In [1]: import numpy as np

In [2]: np.set_printoptions(suppress=True, linewidth=120)

In [3]: def tidy(a):
   ...:     return np.round(a, 2) + 0
   ...: 

In [4]: W0 = np.array([[0.29, 1.74, 3.19, -2.32],
   ...:     [0.1, 0.6, 1.1, -0.8],
   ...:     [0.06, 0.36, 0.66, -0.48]])

In [5]: U, sig, Vt = np.linalg.svd(W0)

In [6]: evecs = Vt[:(sig > 1e-8).sum()]

In [7]: rng = np.random.default_rng(215381)

In [8]: x = W0[0] + -3 * W0[2] + rng.integers(2) * np.eye(4)[0]

In [9]: tidy(x)
Out[9]: array([ 1.11,  0.66,  1.21, -0.88])

In [10]: tidy(np.diag(evecs.T @ evecs))
Out[10]: array([0.  , 0.16, 0.55, 0.29])

In [11]: tidy(np.linalg.norm(x - evecs.T @ evecs @ x))
Out[11]: np.float64(1.0)

In [12]: tidy(evecs.T @ evecs)
Out[12]: 
array([[ 0.  ,  0.03,  0.05, -0.04],
       [ 0.03,  0.16,  0.3 , -0.22],
       [ 0.05,  0.3 ,  0.55, -0.4 ],
       [-0.04, -0.22, -0.4 ,  0.29]])

In [13]: r0 = np.array([4, 1, 0, 4]) + 0.5

In [14]: K = np.eye(4) - 2 * np.outer(r0, r0) / (r0 @ r0)

In [15]: tidy(K)
Out[15]: 
array([[ 0.06, -0.31, -0.1 , -0.94],
       [-0.31,  0.9 , -0.03, -0.31],
       [-0.1 , -0.03,  0.99, -0.1 ],
       [-0.94, -0.31, -0.1 ,  0.06]])

In [16]: x = np.array([5, 0, -3, 5])

In [17]: h = np.maximum(K @ x, 0)

In [18]: K.T @ h
Out[18]: array([0., 0., 0., 0.])

In [19]: h
Out[19]: array([0., 0., 0., 0.])

In [20]: np.maximum(K @ (3 * x), 0)
Out[20]: array([0., 0., 0., 0.])

In [21]: K * (h > 1e-9)[:, None]
Out[21]: 
array([[ 0., -0., -0., -0.],
       [-0.,  0., -0., -0.],
       [-0., -0.,  0., -0.],
       [-0., -0., -0.,  0.]])

In [22]: np.unique(W0.round(6), axis=0).shape
Out[22]: (3, 4)

In [23]: np.linalg.lstsq(W0[:-1].T, W0[-1])[2]
Out[23]: np.int32(1)

In [24]: M2 = np.array([[-7, 1], [-8, 4]])

In [25]: Z = np.array([[-3, -1], [-3, 3]])

In [26]: m1 = np.block([[M2, np.array([[-1, 2], [-2, 1]])], [np.zeros((2, 2)), Z]])

In [27]: m1
Out[27]: 
array([[-7.,  1., -1.,  2.],
       [-8.,  4., -2.,  1.],
       [ 0.,  0., -3., -1.],
       [ 0.,  0., -3.,  3.]])

In [28]: evals, evecs = np.linalg.eig(m1)

In [29]: tidy(np.sort(np.linalg.eigvals(m1 @ m1)))
Out[29]: array([10.35, 12.  , 12.  , 38.65])

In [30]: tidy(m1 @ evecs[:, 0] - evals[0] * evecs[:, 0])
Out[30]: array([0., 0., 0., 0.])

In [31]: np.prod(evals)
Out[31]: np.float64(240.0)

In [32]: r0 = np.array([-2, 1, 1, 0])

In [33]: M2 = m1 + np.outer(r0, np.eye(4)[0])

In [34]: tidy(np.linalg.det(M2) / np.linalg.det(m1)), tidy(1 + np.linalg.solve(m1, r0)[0])
Out[34]: (np.float64(1.39), np.float64(1.39))

In [35]: np.linalg.matrix_rank(M2 - m1)
Out[35]: np.int64(1)

In [36]: np.linalg.matrix_rank(np.linalg.inv(M2) - np.linalg.inv(m1), tol=1e-8)
Out[36]: np.int64(1)

In [37]: P = np.triu(np.array([[2, 2, 0, 3], [2, 2, 2, 2], [1, 3, 2, 1], [2, 1, 3, 0]]), 1) + np.eye(4)

In [38]: M2 = P @ m1 @ np.linalg.inv(P)

In [39]: P @ m1 - m1 @ P
Out[39]: 
array([[-16.,  22., -15.,  31.],
       [  0.,  16., -20.,  22.],
       [  0.,   0.,  -3.,   6.],
       [  0.,   0.,   0.,   3.]])

In [40]: theta = np.radians(135)

In [41]: R = np.eye(4)

In [42]: R[2, 2] = R[1, 1] = np.cos(theta)

In [43]: R[2, 1], R[1, 2] = -np.sin(theta), np.sin(theta)

In [44]: tidy(R)
Out[44]: 
array([[ 1.  ,  0.  ,  0.  ,  0.  ],
       [ 0.  , -0.71,  0.71,  0.  ],
       [ 0.  , -0.71, -0.71,  0.  ],
       [ 0.  ,  0.  ,  0.  ,  1.  ]])

In [45]: M2 = m1 @ R.T

In [46]: tidy(M2)
Out[46]: 
array([[-7.  , -1.41,  0.  ,  2.  ],
       [-8.  , -4.24, -1.41,  1.  ],
       [ 0.  , -2.12,  2.12, -1.  ],
       [ 0.  , -2.12,  2.12,  3.  ]])

In [47]: tidy(np.linalg.svd(m1, compute_uv=False)), tidy(np.linalg.svd(M2, compute_uv=False))
Out[47]: (array([11.72,  4.44,  2.92,  1.58]), array([11.72,  4.44,  2.92,  1.58]))

In [48]: tidy(np.abs(M2 - m1).max(axis=0))
Out[48]: array([0.  , 8.24, 5.12, 0.  ])

In [49]: tidy(np.linalg.det(R)), tidy(np.trace(R))
Out[49]: (np.float64(1.0), np.float64(0.59))

In [50]: W1 = np.array([[1, -3, 1], [0, 1, -2], [1, -1, -2], [1, -1, 1]])

In [51]: b = np.array([0, 2, 2])

In [52]: hid = np.maximum(m1 @ W1 + b, 0)

In [53]: (hid > 0).astype(int)
Out[53]: 
array([[0, 1, 0],
       [0, 1, 0],
       [0, 1, 1],
       [0, 1, 1]])

In [54]: hid
Out[54]: 
array([[ 0., 23.,  0.],
       [ 0., 31.,  0.],
       [ 0.,  6.,  7.],
       [ 0.,  2., 11.]])

In [55]: Z = np.array([[1, -4], [4, 8], [3, 1]])

In [56]: (hid @ Z).round(6).argmax(axis=1)
Out[56]: array([1, 1, 1, 0])

In [57]: W1 @ Z
Out[57]: 
array([[ -8, -27],
       [ -2,   6],
       [ -9, -14],
       [  0, -11]])

In [58]: sig = 10 * 0.2 ** np.arange(3)

In [59]: J = rng.normal(size=(12, 3)) * rng.permutation(sig)

In [60]: tidy(J)
Out[60]: 
array([[  2.16,   1.19,  -0.08],
       [ -2.23,  -2.42,   0.47],
       [  1.82,   3.69,   0.84],
       [  2.72,   2.59,  -0.67],
       [-11.06,  -0.64,   0.73],
       [ -3.96,   2.03,   0.23],
       [ 14.43,   1.48,  -0.72],
       [  5.04,   0.81,  -0.38],
       [ -0.8 ,  -3.68,   0.04],
       [ -5.21,   1.68,   0.4 ],
       [ -3.27,   1.16,   0.22],
       [ -0.67,  -0.65,  -0.14]])

In [61]: labels = J[:, 2] > np.median(J[:, 2])

In [62]: r0 = J[labels].mean(axis=0) - J[~labels].mean(axis=0)

In [63]: labels.astype(int)
Out[63]: array([0, 1, 1, 0, 1, 1, 0, 0, 0, 1, 1, 0])

In [64]: cen = (J - J.mean(axis=0)) / J.std(axis=0)

In [65]: tidy(cen.std(axis=0))
Out[65]: array([1., 1., 1.])

In [66]: b = np.linalg.lstsq(np.delete(cen, 2, axis=1), cen[:, 2])[0]

In [67]: tidy(b)
Out[67]: array([-0.76,  0.12])

In [68]: P = J @ np.linalg.solve(J.T @ J, J.T)

In [69]: tidy(np.trace(P))
Out[69]: np.float64(3.0)

In [70]: np.linalg.matrix_rank(np.eye(12) - P)
Out[70]: np.int64(9)

In [71]: tidy(P @ J[:, 1])
Out[71]: array([ 1.19, -2.42,  3.69,  2.59, -0.64,  2.03,  1.48,  0.81, -3.68,  1.68,  1.16, -0.65])

In [72]: tidy(np.diag(P))
Out[72]: array([0.03, 0.25, 0.78, 0.41, 0.29, 0.16, 0.5 , 0.07, 0.27, 0.15, 0.07, 0.03])

In [73]: np.allclose(P @ P, P)
Out[73]: True

In [74]: tidy(np.linalg.eigvalsh(P))
Out[74]: array([0., 0., 0., 0., 0., 0., 0., 0., 0., 1., 1., 1.])

In [75]: W1 = np.array([[1, 3, 0, 2, -2],
    ...:     [-1, 1, 0, 3, 1],
    ...:     [-1, -3, -1, 2, -3],
    ...:     [1, 3, -1, 2, 0]])

In [76]: b = np.array([-2, -2, 1, 0, -2])

In [77]: hid = np.maximum(K @ W1 + b, 0)

In [78]: np.linalg.matrix_rank(hid)
Out[78]: np.int64(2)

In [79]: (hid > 0).mean(axis=0)
Out[79]: array([0. , 0. , 1. , 0.5, 0. ])

In [80]: tidy(hid)
Out[80]: 
array([[0.  , 0.  , 2.05, 0.  , 0.  ],
       [0.  , 0.  , 1.35, 1.36, 0.  ],
       [0.  , 0.  , 0.12, 1.45, 0.  ],
       [0.  , 0.  , 1.05, 0.  , 0.  ]])

In [81]: Z = np.array([[2, 1], [0, -2], [-2, -1], [2, 0], [0, 0]])

In [82]: tidy(hid @ Z)
Out[82]: 
array([[-4.09, -2.05],
       [ 0.02, -1.35],
       [ 2.67, -0.12],
       [-2.09, -1.05]])

In [83]: (hid @ Z).round(6).argmax(axis=1)
Out[83]: array([1, 0, 0, 1])

In [84]: theta = np.radians(15)

In [85]: R = np.eye(5)

In [86]: R[0, 0] = R[4, 4] = np.cos(theta)

In [87]: R[0, 4], R[4, 0] = -np.sin(theta), np.sin(theta)

In [88]: tidy(R)
Out[88]: 
array([[ 0.97,  0.  ,  0.  ,  0.  , -0.26],
       [ 0.  ,  1.  ,  0.  ,  0.  ,  0.  ],
       [ 0.  ,  0.  ,  1.  ,  0.  ,  0.  ],
       [ 0.  ,  0.  ,  0.  ,  1.  ,  0.  ],
       [ 0.26,  0.  ,  0.  ,  0.  ,  0.97]])

In [89]: M2 = hid @ R.T

In [90]: tidy(np.linalg.det(R)), tidy(np.trace(R))
Out[90]: (np.float64(1.0), np.float64(4.93))

In [91]: tidy(M2)
Out[91]: 
array([[0.  , 0.  , 2.05, 0.  , 0.  ],
       [0.  , 0.  , 1.35, 1.36, 0.  ],
       [0.  , 0.  , 0.12, 1.45, 0.  ],
       [0.  , 0.  , 1.05, 0.  , 0.  ]])

In [92]: np.allclose(np.linalg.norm(hid, axis=1), np.linalg.norm(M2, axis=1))
Out[92]: True

In [93]: arr = np.load("data.npy")

In [94]: arr
Out[94]: 
array([[-2,  9],
       [ 9, -2]])

In [95]: M2 = np.linalg.invert(m1)
AttributeError: module 'numpy.linalg' has no attribute 'invert'


In [96]: M2 = np.inv(m1)
AttributeError: module 'numpy' has no attribute 'inv'


In [97]: M2 = np.linalg.inv(m1)

In [98]: tidy(np.linalg.det(m1) * M2)
Out[98]: 
array([[-48.,  12., -15.,  23.],
       [-96.,  84., -45.,  21.],
       [  0.,   0., -60., -20.],
       [  0.,   0., -60.,  60.]])

In [99]: tidy(np.linalg.slogdet(m1)[0])
Out[99]: np.float64(1.0)

In [100]: tidy(M2)
Out[100]: 
array([[-0.2 ,  0.05, -0.06,  0.1 ],
       [-0.4 ,  0.35, -0.19,  0.09],
       [ 0.  ,  0.  , -0.25, -0.08],
       [ 0.  ,  0.  , -0.25,  0.25]])

In [101]: tidy(np.linalg.cond(m1))
Out[101]: np.float64(7.41)

In [102]: (np.abs(M2) > 1e-9).astype(int)
Out[102]: 
array([[1, 1, 1, 1],
       [1, 1, 1, 1],
       [0, 0, 1, 1],
       [0, 0, 1, 1]])

In [103]: F = np.load("run16.npy")

In [104]: tidy(F)
Out[104]: 
array([[-6.31,  7.1 ,  3.13],
       [ 5.74,  5.77,  5.81],
       [-0.97, -7.98, -5.95],
       [-9.55,  2.84, -0.85],
       [-1.77, -7.77, -6.04],
       [-9.29, -1.06, -3.54],
       [ 9.7 , -1.78,  1.65],
       [ 8.51,  2.74,  4.49],
       [ 3.9 ,  6.92,  6.07],
       [ 9.69, -1.91,  1.56],
       [-0.16, -8.14, -5.81],
       [-0.02, -8.16, -5.78],
       [ 8.24, -5.49, -1.42],
       [-9.67,  2.15, -1.38],
       [ 9.1 ,  1.58,  3.85],
       [ 3.04, -8.18, -4.88],
       [-4.78,  7.78,  4.08],
       [-2.96,  8.19,  4.91],
       [ 3.67,  7.04,  6.08],
       [ 3.57, -8.09, -4.66],
       [-2.76,  8.21,  4.99],
       [-0.53,  8.22,  5.67],
       [ 6.52,  5.13,  5.59],
       [-6.35, -5.27, -5.64],
       [-3.1 ,  8.17,  4.86],
       [-9.42, -0.66, -3.3 ],
       [ 0.  , -8.16, -5.78]])

In [105]: # rank 2

In [106]: Z = F[[4, 20]].astype(float)

In [107]: for _ in range(7):
     ...:     labels = np.linalg.norm(F[:, None] - Z, axis=-1).argmin(axis=1)
     ...:     Z = np.array([F[labels == j].mean(axis=0) for j in range(2)])
     ...: 

In [108]: labels
Out[108]: array([1, 1, 0, 1, 0, 0, 0, 1, 1, 0, 0, 0, 0, 1, 1, 0, 1, 1, 1, 0, 1, 1, 1, 0, 1, 0, 0])

In [109]: tidy(Z[1] - Z[0])
Out[109]: array([-0.64, 11.43,  7.91])

In [110]: tidy(Z)
Out[110]: 
array([[ 0.48, -5.59, -3.81],
       [-0.16,  5.85,  4.09]])

In [111]: np.bincount(labels)
Out[111]: array([13, 14])

In [112]: U, sig, Vt = np.linalg.svd(F)

In [113]: tidy(sig)
Out[113]: array([40.14, 32.99,  0.  ])

In [114]: M2 = U[:, :2] @ np.diag(sig[:2]) @ Vt[:2]

In [115]: tidy(M2)
Out[115]: 
array([[-6.31,  7.1 ,  3.13],
       [ 5.74,  5.77,  5.81],
       [-0.97, -7.98, -5.95],
       [-9.55,  2.84, -0.85],
       [-1.77, -7.77, -6.04],
       [-9.29, -1.06, -3.54],
       [ 9.7 , -1.78,  1.65],
       [ 8.51,  2.74,  4.49],
       [ 3.9 ,  6.92,  6.07],
       [ 9.69, -1.91,  1.56],
       [-0.16, -8.14, -5.81],
       [-0.02, -8.16, -5.78],
       [ 8.24, -5.49, -1.42],
       [-9.67,  2.15, -1.38],
       [ 9.1 ,  1.58,  3.85],
       [ 3.04, -8.18, -4.88],
       [-4.78,  7.78,  4.08],
       [-2.96,  8.19,  4.91],
       [ 3.67,  7.04,  6.08],
       [ 3.57, -8.09, -4.66],
       [-2.76,  8.21,  4.99],
       [-0.53,  8.22,  5.67],
       [ 6.52,  5.13,  5.59],
       [-6.35, -5.27, -5.64],
       [-3.1 ,  8.17,  4.86],
       [-9.42, -0.66, -3.3 ],
       [ 0.  , -8.16, -5.78]])

In [116]: np.linalg.matrix_rank(F, rtol=0.05)
Out[116]: np.int64(2)

In [117]: A = np.loadtxt("m.csv", delimiter=",")

In [118]: A
Out[118]: 
array([[ 0., -2.,  1.,  2.],
       [-2.,  2., -1.,  0.],
       [-1.,  0.,  2.,  2.],
       [ 1.,  2., -2., -1.]])

In [119]: labels = rng.permutation(4)

In [120]: M2 = m1[:, labels] * rng.choice([-1, 1], 4)

In [121]: M2
Out[121]: 
array([[-7.,  2.,  1.,  1.],
       [-8.,  1.,  2.,  4.],
       [ 0., -1.,  3.,  0.],
       [ 0.,  3.,  3.,  0.]])

In [122]: U, _, Vt = np.linalg.svd(m1.T @ M2)

In [123]: labels
Out[123]: array([0, 3, 2, 1])

In [124]: x = np.array([3, 1, -2, -3])

In [125]: h = np.maximum(M2 @ x, 0)

In [126]: tidy(np.tanh(M2 @ x))
Out[126]: array([-1., -1., -1., -1.])

In [127]: M2.T @ h
Out[127]: array([0., 0., 0., 0.])

In [128]: M2 * (h > 1e-9)[:, None]
Out[128]: 
array([[-0.,  0.,  0.,  0.],
       [-0.,  0.,  0.,  0.],
       [ 0., -0.,  0.,  0.],
       [ 0.,  0.,  0.,  0.]])

In [129]: G = A.T @ A

In [130]: tidy(np.linalg.eigvalsh(G)[::-1])
Out[130]: array([25.22,  9.13,  1.47,  1.19])

In [131]: tidy(np.linalg.svd(A, compute_uv=False) ** 2)
Out[131]: array([25.22,  9.13,  1.47,  1.19])

In [132]: G
Out[132]: 
array([[ 6., -2., -2., -3.],
       [-2., 12., -8., -6.],
       [-2., -8., 10.,  8.],
       [-3., -6.,  8.,  9.]])
